% python3 -q
>>> import numpy as np
>>> np.set_printoptions(precision=1, suppress=True, linewidth=200)
>>> def rnd(a):
...     return np.round(a, 1) + 0
... 
>>> X = np.load("a.npy")
>>> X
array([[0, 1, 0],
       [1, 0, 1],
       [0, 1, 0]])
>>> evals, V = np.linalg.eigh(X)
>>> x = np.array([1, 1, 2])
>>> rnd(V * np.maximum(evals, 0) @ V.T)
array([[0.4, 0.5, 0.4],
       [0.5, 0.7, 0.5],
       [0.4, 0.5, 0.4]])
>>> np.abs(X).sum(axis=1).max(), rnd(np.abs(evals).max())
(np.int64(2), np.float64(1.4))
>>> print(x @ X @ x)
6
>>> rk = np.linalg.matrix_rank(X)
>>> rk
np.int64(2)
>>> N = np.linalg.svd(X)[2][rk:].T
>>> np.allclose(X @ N, 0)
True
>>> ang = np.radians(30)
>>> R = np.eye(3)
>>> R[2, 2] = R[1, 1] = np.cos(ang)
>>> R[2, 1], R[1, 2] = -np.sin(ang), np.sin(ang)
>>> print(rnd(R))
[[ 1.   0.   0. ]
 [ 0.   0.9  0.5]
 [ 0.  -0.5  0.9]]
>>> Y = X @ R.T
>>> rnd(np.linalg.svd(X, compute_uv=False)), rnd(np.linalg.svd(Y, compute_uv=False))
(array([1.4, 1.4, 0. ]), array([1.4, 1.4, 0. ]))
>>> print(np.allclose(X @ X.T, Y @ Y.T))
True
>>> rnd(Y)
array([[ 0. ,  0.9, -0.5],
       [ 1. ,  0.5,  0.9],
       [ 0. ,  0.9, -0.5]])
>>> [round(float(np.linalg.det(X[:i, :i])), 2) + 0 for i in range(1, 4)]
[0.0, -1.0, 0.0]
>>> m1 = np.load("mat.npy")
>>> m1
array([[-1.1, -1.7,  1.9],
       [ 1.7, -0.1, -0.5],
       [ 1.3,  0.4, -0.2],
       [-0.1, -1. ,  1.7],
       [-1.7,  0.1, -1.5],
       [ 0.6,  1.2,  1.2],
       [ 0. , -1.8,  0.3],
       [-0.6, -0.2,  1.4],
       [ 0.8,  1.2,  0.9],
       [-0.4,  0.4, -0.8],
       [ 0. ,  0.5,  2.2],
       [ 0.1, -1.3,  0.4],
       [ 0.5,  0.2, -2. ],
       [ 0.5, -0.7, -1.3],
       [ 0.5, -0.2, -1.9],
       [-0.2, -0.5, -1.3],
       [ 0.5,  1. , -0.1],
       [-0.7,  0.3,  1.2],
       [-1.1,  0.6,  0.1],
       [ 0.5, -0.4, -1.2],
       [ 0.6,  1.2,  0.5],
       [-1.3,  0.9, -0.5],
       [ 0.1, -1.4,  0.8],
       [ 0.5, -1.3, -1.5],
       [-0.1,  0.3, -1. ],
       [-0.6,  0.6, -1.1],
       [-0.3,  2.1,  1. ],
       [-0.8,  0. ,  2.4],
       [-1.1, -0.6, -1.2],
       [ 5. , -7. , 17. ],
       [ 0.9,  1. ,  0.8],
       [-0.6,  0.3, -0.5],
       [-1.5,  0.4, -0.7]])
>>> D = np.linalg.norm(m1[:, None] - m1[None], axis=-1)
>>> rnd(np.linalg.norm(m1 - m1.mean(axis=0), axis=1))
array([ 2.4,  1.9,  1.5,  1.5,  2.7,  1.6,  1.6,  1.1,  1.6,  1.5,  1.8,  1.1,  2.6,  1.9,  2.4,  1.8,  1.4,  1.1,  1.4,  1.8,  1.5,  2. ,  1.3,  2.3,  1.6,  1.9,  2.3,  2.1,  2.1, 18.5,  1.5,  1.3,
        2. ])
>>> print(np.linalg.matrix_rank(D ** 2))
5
>>> (D + 1e9 * np.eye(33)).round(6).argmin(axis=1)
array([ 3,  2,  1,  7, 32,  8, 11, 17, 30, 24, 27, 22, 14, 19, 12, 19, 20,  7, 21, 13,  8, 32, 11, 13,  9,  9,  5, 10, 15,  0,  8,  9, 21])
>>> rnd(D[:5, :5])
array([[0. , 4. , 3.8, 1.2, 3.9],
       [4. , 0. , 0.7, 3. , 3.5],
       [3.8, 0.7, 0. , 2.7, 3.3],
       [1.2, 3. , 2.7, 0. , 3.7],
       [3.9, 3.5, 3.3, 3.7, 0. ]])
>>> rnd(D[32])
array([ 3.4,  3.2,  2.8,  3.1,  0.9,  2.9,  2.8,  2.4,  2.9,  1.1,  3.3,  2.6,  2.4,  2.4,  2.4,  1.7,  2.2,  2.1,  0.9,  2.2,  2.5,  0.6,  2.8,  2.7,  1.4,  1. ,  2.7,  3.2,  1.2, 20.3,  2.9,  0.9,
        0. ])
>>> D.shape
(33, 33)
>>> print(rnd(np.linalg.norm(m1, axis=1)))
[ 2.8  1.8  1.4  2.   2.3  1.8  1.8  1.5  1.7  1.   2.3  1.4  2.1  1.6  2.   1.4  1.1  1.4  1.3  1.4  1.4  1.7  1.6  2.   1.   1.4  2.3  2.5  1.7 19.1  1.6  0.8  1.7]
>>> np.flatnonzero(D[32] < D.mean() / 2)
array([ 4,  9, 18, 21, 24, 25, 28, 31, 32])
